$ python3 -q
>>> import numpy as np
>>> from numpy import linalg as LA
>>> np.set_printoptions(precision=3, suppress=True, linewidth=120, floatmode="fixed")
>>> def tidy(a):
...     return np.round(a, 3) + 0
... 
>>> data = np.load("sample1.npy")
>>> tidy(data)
array([[ 0.866, -0.500,  0.000],
       [ 0.500,  0.866,  0.000],
       [ 0.000,  0.000,  1.000]])
>>> rng = np.random.default_rng(8080)
>>> z = rng.permutation(3)
>>> z
array([2, 0, 1])
>>> M2 = data[z][:, z]
>>> tidy(np.diag(M2))
array([1.000, 0.866, 0.866])
>>> np.allclose(M2, data)
False
>>> mat = np.loadtxt("data.csv", delimiter=",")
>>> tidy(mat)
array([[ 0.967, -0.100, -0.167, -0.167],
       [-0.100,  0.700, -0.500, -0.500],
       [-0.167, -0.500,  0.167, -0.833],
       [-0.167, -0.500, -0.833,  0.167]])
>>> tidy(np.kron(np.eye(2, dtype=int), mat))
array([[ 0.967, -0.100, -0.167, -0.167,  0.000,  0.000,  0.000,  0.000],
       [-0.100,  0.700, -0.500, -0.500,  0.000,  0.000,  0.000,  0.000],
       [-0.167, -0.500,  0.167, -0.833,  0.000,  0.000,  0.000,  0.000],
       [-0.167, -0.500, -0.833,  0.167,  0.000,  0.000,  0.000,  0.000],
       [ 0.000,  0.000,  0.000,  0.000,  0.967, -0.100, -0.167, -0.167],
       [ 0.000,  0.000,  0.000,  0.000, -0.100,  0.700, -0.500, -0.500],
       [ 0.000,  0.000,  0.000,  0.000, -0.167, -0.500,  0.167, -0.833],
       [ 0.000,  0.000,  0.000,  0.000, -0.167, -0.500, -0.833,  0.167]])
>>> tidy(np.poly(mat))
array([ 1.000, -2.000,  0.000,  2.000, -1.000])
>>> arr = np.loadtxt("x.csv", delimiter=",")
>>> arr
array([[6.000, 1.000, 1.000],
       [1.000, 6.000, 1.000],
       [1.000, 1.000, 6.000]])
>>> # symmetric
>>> proj = np.triu(np.array([[1, 3, 0], [2, 3, 2], [1, 2, 1]]), 1) + np.eye(3)
>>> M2 = proj @ arr @ LA.inv(proj)
>>> tidy(LA.det(M2))
np.float64(200.0)
>>> np.trace(M2), np.trace(arr)
(np.float64(18.0), np.float64(18.0))
>>> proj @ arr - arr @ proj
array([[ 3.000,  0.000,  1.000],
       [ 2.000, -1.000,  0.000],
       [ 0.000, -3.000, -2.000]])
>>> M2
array([[ 9.000, -8.000, 20.000],
       [ 3.000, -1.000, 15.000],
       [ 1.000, -2.000, 10.000]])
>>> tidy(np.poly(M2))
array([   1.000,  -18.000,  105.000, -200.000])
>>> def softmax(z):
...     e = np.exp(z - z.max(axis=-1, keepdims=True))
...     return e / e.sum(axis=-1, keepdims=True)
... 
>>> tidy(softmax(arr[2] + 2))
array([0.007, 0.007, 0.987])
>>> tidy(softmax(arr).sum(axis=1))
array([1.000, 1.000, 1.000])
>>> scores = arr @ arr.T / np.sqrt(3)
>>> tidy(softmax(scores + np.triu(np.full(scores.shape, -np.inf), 1)))
array([[1.000, 0.000, 0.000],
       [0.000, 1.000, 0.000],
       [0.000, 0.000, 1.000]])
>>> softmax(scores).round(6).argmax(axis=1)
array([0, 1, 2])
>>> tidy(softmax(scores)[2] @ arr)
array([1.000, 1.000, 6.000])
>>> w, V = LA.eigh(arr)
>>> x = np.array([2, 0, 1])
>>> tidy(V * np.sqrt(w) @ V.T)
array([[2.434, 0.197, 0.197],
       [0.197, 2.434, 0.197],
       [0.197, 0.197, 2.434]])
>>> (np.sign(V[:, -1].round(6)) == np.sign(V[0, -1].round(6))).astype(int)
array([1, 1, 1])
>>> tidy(LA.eigvalsh(arr[1:, 1:]))
array([5.000, 7.000])
>>> x @ arr @ x / (x @ x), tidy(w[0]), tidy(w[-1])
(np.float64(6.8), np.float64(5.0), np.float64(8.0))
>>> np.abs(arr).sum(axis=1).max(), tidy(np.abs(w).max())
(np.float64(8.0), np.float64(8.0))
>>> O = arr.astype(float).copy()
>>> for j in range(3):
...     O[:, j] -= O[:, :j] @ (O[:, :j].T @ O[:, j])
...     O[:, j] /= LA.norm(O[:, j])
... 
>>> tidy(O.T @ O)
array([[1.000, 0.000, 0.000],
       [0.000, 1.000, 0.000],
       [0.000, 0.000, 1.000]])
>>> tidy(O)
array([[ 0.973, -0.182, -0.140],
       [ 0.162,  0.977, -0.140],
       [ 0.162,  0.114,  0.980]])
>>> tidy(O.T @ arr)
array([[6.164, 2.109, 2.109],
       [0.000, 5.792, 1.477],
       [0.000, 0.000, 5.601]])
>>> M = np.loadtxt("run19.csv", delimiter=",")
>>> M
array([[-2.000,  0.000,  2.000],
       [ 2.000, -2.000,  0.000],
       [ 0.000,  2.000, -2.000]])
>>> x = np.array([-8, 1, -1])
>>> M @ np.ones(3)
array([0.000, 0.000, 0.000])
>>> M @ x
array([ 14.000, -18.000,   4.000])
>>> M @ (2 * x)
array([ 28.000, -36.000,   8.000])
>>> (M * x).sum(axis=1)
array([ 14.000, -18.000,   4.000])
>>> (M @ x).argmax()
np.int64(0)
>>> np.einsum("ij,j->i", M, x)
array([ 14.000, -18.000,   4.000])
>>> M * x
array([[ 16.000,   0.000,  -2.000],
       [-16.000,  -2.000,  -0.000],
       [ -0.000,   2.000,   2.000]])
